$ python3 -q
>>> import numpy as np
>>> np.set_printoptions(precision=2, suppress=True, linewidth=140)
>>> def tidy(a):
...     return np.round(a, 2) + 0
... 
>>> A = np.load("arr.npy")
>>> A
array([[2.91, 0.41],
       [0.41, 1.09]])
>>> # symmetric
>>> q, evecs = np.linalg.qr(A[:, :1])[0], np.linalg.qr(A[:, 1:])[0]
>>> sigma = np.linalg.svd(q.T @ evecs, compute_uv=False)
>>> tidy(np.degrees(np.arccos(sigma.clip(0, 1))))
array([61.37])
>>> out = np.linalg.inv(A)
>>> tidy(A @ out)
array([[1., 0.],
       [0., 1.]])
>>> tidy(np.linalg.inv(out))
array([[2.91, 0.41],
       [0.41, 1.09]])
>>> (np.abs(out) > 1e-9).astype(int)
array([[1, 1],
       [1, 1]])
>>> tidy(np.linalg.slogdet(A)[0])
np.float64(1.0)
>>> tidy(out)
array([[ 0.36, -0.14],
       [-0.14,  0.97]])
>>> tidy(np.linalg.det(A) * out)
array([[ 1.09, -0.41],
       [-0.41,  2.91]])
>>> proj = np.triu(np.array([[-5, 3], [-3, 5]]), 1) + np.eye(2)
>>> out = proj @ A @ np.linalg.inv(proj)
>>> tidy(proj @ A - A @ proj)
array([[ 1.23, -5.46],
       [ 0.  , -1.23]])
>>> tidy(np.linalg.det(out))
np.float64(3.0)
>>> tidy(out)
array([[ 4.14, -8.74],
       [ 0.41, -0.14]])
>>> evals, evecs = np.linalg.eigh(A)
>>> evals.sum(), np.trace(A)
(np.float64(4.0), np.float64(4.0))
>>> (evals > 1e-8).sum(), (evals < -1e-8).sum()
(np.int64(2), np.int64(0))
>>> tidy(np.linalg.eigvalsh(A + 4 * np.eye(2)))
array([5., 7.])
>>> tidy(evals)
array([1., 3.])
>>> tidy(np.linalg.svd(A, compute_uv=False))
array([3., 1.])
>>> evals, evecs = np.linalg.eigh(A)
>>> x = np.array([-6, -2])
>>> tidy(evecs * np.abs(evals) @ evecs.T)
array([[2.91, 0.41],
       [0.41, 1.09]])
>>> tidy(x @ A @ x)
np.float64(118.96)
>>> tidy(evecs * np.maximum(evals, 0) @ evecs.T)
array([[2.91, 0.41],
       [0.41, 1.09]])
>>> feats = np.load("w.npy")
>>> feats
array([[-17.28,  11.6 ,  -7.88],
       [ -7.79,   5.36,  -5.74],
       [ -7.72,   5.3 ,  -5.71],
       [ -7.26,   4.94,  -5.55],
       [ -6.23,   4.07,  -5.16],
       [ -6.02,   3.89,  -5.07],
       [ -2.45,   0.45,  -2.67],
       [ -2.13,   0.18,  -2.31],
       [ -1.96,   0.06,  -2.11],
       [ -1.46,  -0.19,  -1.49],
       [ -0.94,  -0.25,  -0.88],
       [  0.67,   0.3 ,   0.48],
       [  8.98,   4.59,   3.4 ],
       [ 33.56,  14.53,   6.69],
       [ 47.03,  19.05,   7.79]])
>>> cen = feats - feats.mean(axis=0)
>>> left, sigma, VT = np.linalg.svd(cen, full_matrices=False)
>>> (np.sign(left[:, 0]) == np.sign(left[0, 0])).astype(int)
array([1, 1, 1, 1, 1, 1, 1, 1, 1, 1, 1, 1, 0, 0, 0])
>>> tidy(VT[0] * np.sign(VT[0, np.abs(VT[0]).argmax()]))
array([0.94, 0.23, 0.24])
>>> tidy(sigma)
array([66.42, 16.71,  4.15])
>>> tidy(sigma ** 2 / (sigma ** 2).sum())
array([0.94, 0.06, 0.  ])
>>> tidy((sigma ** 2).sum() ** 2 / (sigma ** 4).sum())
np.float64(1.13)
>>> tidy(cen.mean(axis=0))
array([0., 0., 0.])
>>> cen = feats - feats.mean(axis=0)
>>> evecs = np.linalg.svd(cen)[2][:2]
>>> out = cen - cen @ evecs.T @ evecs
>>> tidy(np.diag(evecs.T @ evecs))
array([0.91, 0.93, 0.16])
>>> np.linalg.norm(out, axis=1).round(6).argmax()
np.int64(12)
>>> tidy((cen @ evecs.T).std(axis=0))
array([17.15,  4.31])
>>> tidy(np.linalg.norm(out) / np.linalg.norm(cen))
np.float64(0.06)
